$ ipython --no-banner

In [1]: import numpy as np

In [2]: import numpy.linalg as la

In [3]: np.set_printoptions(precision=3, suppress=True, linewidth=160)

In [4]: m1 = np.loadtxt("sample12.csv", delimiter=",")

In [5]: m1
Out[5]: 
array([[ 0.1  ,  1.5  ,  5.961,  0.8  ],
       [ 1.   ,  0.4  ,  1.551,  0.2  ],
       [ 0.5  ,  0.8  ,  3.213,  0.6  ],
       [ 0.4  ,  0.2  ,  0.807, -1.5  ],
       [-0.8  ,  2.2  ,  8.79 , -1.6  ],
       [ 0.7  , -0.5  , -2.053,  0.3  ],
       [-1.6  , -2.   , -7.959, -0.2  ],
       [ 2.4  ,  1.7  ,  6.677,  0.   ],
       [-0.2  ,  0.2  ,  0.793, -1.2  ],
       [ 0.5  ,  0.2  ,  0.811,  0.1  ],
       [ 1.1  , -1.2  , -4.765, -0.2  ],
       [-0.4  , -0.7  , -2.846, -0.7  ],
       [-1.7  ,  0.2  ,  0.816, -0.8  ],
       [-1.8  , -1.5  , -6.035, -1.3  ],
       [-1.   , -1.7  , -6.788, -0.5  ],
       [ 0.2  , -0.6  , -2.382, -0.3  ],
       [ 0.7  ,  0.2  ,  0.747,  0.8  ],
       [-0.5  ,  0.1  ,  0.315, -1.4  ],
       [-0.2  , -1.2  , -4.759,  0.7  ],
       [-0.9  ,  0.6  ,  2.467, -0.3  ],
       [ 0.1  , -0.5  , -1.991,  0.4  ],
       [-0.8  ,  0.1  ,  0.378,  0.3  ],
       [-1.   , -0.5  , -1.949,  0.9  ],
       [-0.3  ,  0.3  ,  1.206,  0.5  ]])

In [6]: w1 = np.array([[2, 1, -2, 1, 2, -1],
   ...:     [2, 2, 3, 3, 2, -3],
   ...:     [3, 0, 3, 2, -2, 0],
   ...:     [2, 0, -1, -3, -1, 2]])

In [7]: beta = np.array([-1, 3, 1, 0, -1, 0])

In [8]: H = np.maximum(m1 @ w1 + beta, 0)

In [9]: (H > 0).astype(int)
Out[9]: 
array([[1, 1, 1, 1, 0, 0],
       [1, 1, 1, 1, 0, 0],
       [1, 1, 1, 1, 0, 0],
       [0, 1, 1, 1, 1, 0],
       [1, 1, 1, 1, 0, 0],
       [0, 1, 0, 0, 1, 1],
       [0, 0, 0, 0, 1, 1],
       [1, 1, 1, 1, 0, 0],
       [0, 1, 1, 1, 0, 0],
       [1, 1, 1, 1, 0, 0],
       [0, 1, 0, 0, 1, 1],
       [0, 1, 0, 0, 1, 1],
       [0, 1, 1, 1, 0, 0],
       [0, 0, 0, 0, 1, 1],
       [0, 0, 0, 0, 1, 1],
       [0, 1, 0, 0, 1, 1],
       [1, 1, 1, 1, 0, 1],
       [0, 1, 1, 1, 0, 0],
       [0, 1, 0, 0, 1, 1],
       [1, 1, 1, 1, 0, 0],
       [0, 1, 0, 0, 1, 1],
       [0, 1, 1, 0, 0, 1],
       [0, 1, 0, 0, 0, 1],
       [1, 1, 1, 1, 0, 1]])

In [10]: basis = np.array([[2, 3], [3, 3], [1, 1], [0, 3], [2, 0], [1, 0]])

In [11]: (H @ basis).round(6).argmax(axis=1)
Out[11]: array([1, 1, 1, 1, 1, 0, 0, 1, 1, 1, 0, 0, 1, 0, 0, 0, 1, 1, 0, 1, 0, 0, 0, 1])

In [12]: B = np.c_[m1[:, :2] @ np.array([[8, 7], [6, 8]]), np.array([-3, -3, 0, -1, 2, -2, 2, -1, 0, 1, 1, 0, -3, -1, 0, 2, -1, 0, 1, 2, -2, -3, 2, 0])]

In [13]: B
Out[13]: 
array([[  9.8,  12.7,  -3. ],
       [ 10.4,  10.2,  -3. ],
       [  8.8,   9.9,   0. ],
       [  4.4,   4.4,  -1. ],
       [  6.8,  12. ,   2. ],
       [  2.6,   0.9,  -2. ],
       [-24.8, -27.2,   2. ],
       [ 29.4,  30.4,  -1. ],
       [ -0.4,   0.2,   0. ],
       [  5.2,   5.1,   1. ],
       [  1.6,  -1.9,   1. ],
       [ -7.4,  -8.4,   0. ],
       [-12.4, -10.3,  -3. ],
       [-23.4, -24.6,  -1. ],
       [-18.2, -20.6,   0. ],
       [ -2. ,  -3.4,   2. ],
       [  6.8,   6.5,  -1. ],
       [ -3.4,  -2.7,   0. ],
       [ -8.8, -11. ,   1. ],
       [ -3.6,  -1.5,   2. ],
       [ -2.2,  -3.3,  -2. ],
       [ -5.8,  -4.8,  -3. ],
       [-11. , -11. ,   2. ],
       [ -0.6,   0.3,   0. ]])

In [14]: la.matrix_rank(np.c_[m1, B])
Out[14]: np.int64(5)

In [15]: la.matrix_rank(B)
Out[15]: np.int64(3)

In [16]: np.round(la.lstsq(m1, B[:, 0])[0], 3) + 0
Out[16]: array([8., 6., 0., 0.])

In [17]: W0 = np.load("case12.npy")

In [18]: W0
Out[18]: 
array([[-4,  1,  3],
       [-5, -2,  3],
       [-4,  1,  3],
       [-1,  0,  5]])

In [19]: Q, R = la.qr(W0)

In [20]: np.trace(Q @ Q.T)
Out[20]: np.float64(3.0)

In [21]: Q.shape, R.shape
Out[21]: ((4, 3), (3, 3))

In [22]: np.round(Q @ R, 3) + 0
Out[22]: 
array([[-4.,  1.,  3.],
       [-5., -2.,  3.],
       [-4.,  1.,  3.],
       [-1.,  0.,  5.]])

In [23]: np.allclose(R.T @ R, W0.T @ W0)
Out[23]: True

In [24]: arr = np.loadtxt("out9.csv", delimiter=",")

In [25]: arr
Out[25]: 
array([[ 0.731, -0.269, -0.627],
       [-0.269,  0.731, -0.627],
       [-0.627, -0.627, -0.463]])

In [26]: [round(float(la.det(arr[:i, :i])), 2) + 0 for i in range(1, 4)]
Out[26]: [0.73, 0.46, -1.0]

In [27]: round(float(la.eigvalsh(arr).min()), 3)
Out[27]: -1.0

In [28]: ev, evecs = la.eig(arr)

In [29]: np.round(arr @ evecs[:, 0] - ev[0] * evecs[:, 0], 3) + 0
Out[29]: array([0., 0., 0.])

In [30]: ev
Out[30]: array([ 1., -1.,  1.])

In [31]: feats = np.array([[2.05, 1.0, 0.0, 2.0, 1.0],
    ...:     [0.0, 1.05, 1.0, 0.0, 2.0],
    ...:     [1.0, 2.0, 1.05, 2.0, 2.0],
    ...:     [1.0, 1.0, 1.0, 0.05, 2.0],
    ...:     [2.0, 1.0, 0.0, 2.0, 1.05]])

In [32]: feats
Out[32]: 
array([[2.05, 1.  , 0.  , 2.  , 1.  ],
       [0.  , 1.05, 1.  , 0.  , 2.  ],
       [1.  , 2.  , 1.05, 2.  , 2.  ],
       [1.  , 1.  , 1.  , 0.05, 2.  ],
       [2.  , 1.  , 0.  , 2.  , 1.05]])

In [33]: B = np.array([[6, 4, -8], [-1, 0, 0], [8, 6, -4], [-8, 6, 3], [9, 0, -5]])

In [34]: np.einsum("ik,kj->ji", feats, B)
Out[34]: 
array([[  4.3 ,  24.95,  14.4 ,  30.6 ,   4.45],
       [ 20.2 ,   6.  ,  22.3 ,  10.3 ,  20.  ],
       [-15.4 , -14.  , -16.2 , -21.85, -15.25]])

In [35]: np.einsum("ik,kj->ij", feats, B)
Out[35]: 
array([[  4.3 ,  20.2 , -15.4 ],
       [ 24.95,   6.  , -14.  ],
       [ 14.4 ,  22.3 , -16.2 ],
       [ 30.6 ,  10.3 , -21.85],
       [  4.45,  20.  , -15.25]])
